>>> import numpy as np
>>> np.set_printoptions(precision=2, suppress=True, linewidth=200)
>>> data = np.load("block3.npy")
>>> data
array([[ 2.31,  1.59, -3.07],
       [-3.54,  3.82,  0.39],
       [-5.59, -0.35, -0.34],
       [-1.09, -0.83,  1.22],
       [ 1.5 , -3.54, -3.63],
       [-0.07, -0.02,  0.44],
       [ 2.14,  1.36,  1.03],
       [-1.8 , -3.99,  3.91],
       [ 1.75,  1.18, -2.65],
       [ 0.12,  1.46,  0.97],
       [ 2.44, -1.9 , -0.19],
       [-2.22,  2.7 ,  0.15],
       [ 1.43,  0.3 , -1.88],
       [ 0.97, -2.55,  0.79],
       [-0.56,  0.62, -1.4 ],
       [ 0.67, -5.44,  2.44]])
>>> B = data / np.linalg.norm(data, axis=1, keepdims=True)
>>> cov = B @ B.T
>>> round(np.degrees(np.arccos(np.clip(cov[4, 11], -1, 1))), 2)
np.float64(136.56)
>>> np.linalg.norm(B, axis=1)
array([1., 1., 1., 1., 1., 1., 1., 1., 1., 1., 1., 1., 1., 1., 1., 1.])
>>> np.argwhere(np.triu(np.abs(cov) > 0.95, 1))
array([[ 0,  3],
       [ 0,  8],
       [ 0, 12],
       [ 1, 10],
       [ 1, 11],
       [ 3,  8],
       [ 8, 12],
       [10, 11],
       [13, 15]])
>>> labels = data[:, 2] > np.median(data[:, 2])
>>> r0 = data[labels].mean(axis=0) - data[~labels].mean(axis=0)
>>> np.round((((data - data.mean(axis=0)) @ r0 > 0) == labels).mean(), 2)
np.float64(0.88)
>>> np.argsort(-np.abs(r0).round(6), kind="stable")
array([2, 1, 0])
>>> ((data - data.mean(axis=0)) @ r0 > 0).astype(int)
array([0, 0, 1, 1, 0, 1, 1, 1, 0, 1, 0, 0, 0, 1, 0, 1])
>>> r0 = np.array([-3, 3])
>>> np.cross(data[1, :3], data[7, :3])
array([16.49, 13.14, 21.  ])
>>> np.convolve(data[1], r0)
array([ 10.62, -22.08,  10.29,   1.17])
>>> Xs = (data - data.mean(axis=0)) / data.std(axis=0)
>>> np.argwhere(np.abs(Xs) > 2)
array([[ 2,  0],
       [ 7,  2],
       [15,  1]])
>>> Xs.std(axis=0)
array([1., 1., 1.])
>>> beta = np.linalg.lstsq(np.delete(Xs, 2, axis=1), Xs[:, 2])[0]
>>> np.abs(beta).argmax()
np.int64(0)
>>> beta
array([-0.41, -0.39])
>>> W0 = np.array([[4, 4, 4, 4], [4, 8, 8, 8], [4, 8, 12, 12], [4, 8, 12, 16]])
>>> low = np.linalg.cholesky(W0)
>>> low
array([[2., 0., 0., 0.],
       [2., 2., 0., 0.],
       [2., 2., 2., 0.],
       [2., 2., 2., 2.]])
>>> low @ low.T
array([[ 4.,  4.,  4.,  4.],
       [ 4.,  8.,  8.,  8.],
       [ 4.,  8., 12., 12.],
       [ 4.,  8., 12., 16.]])
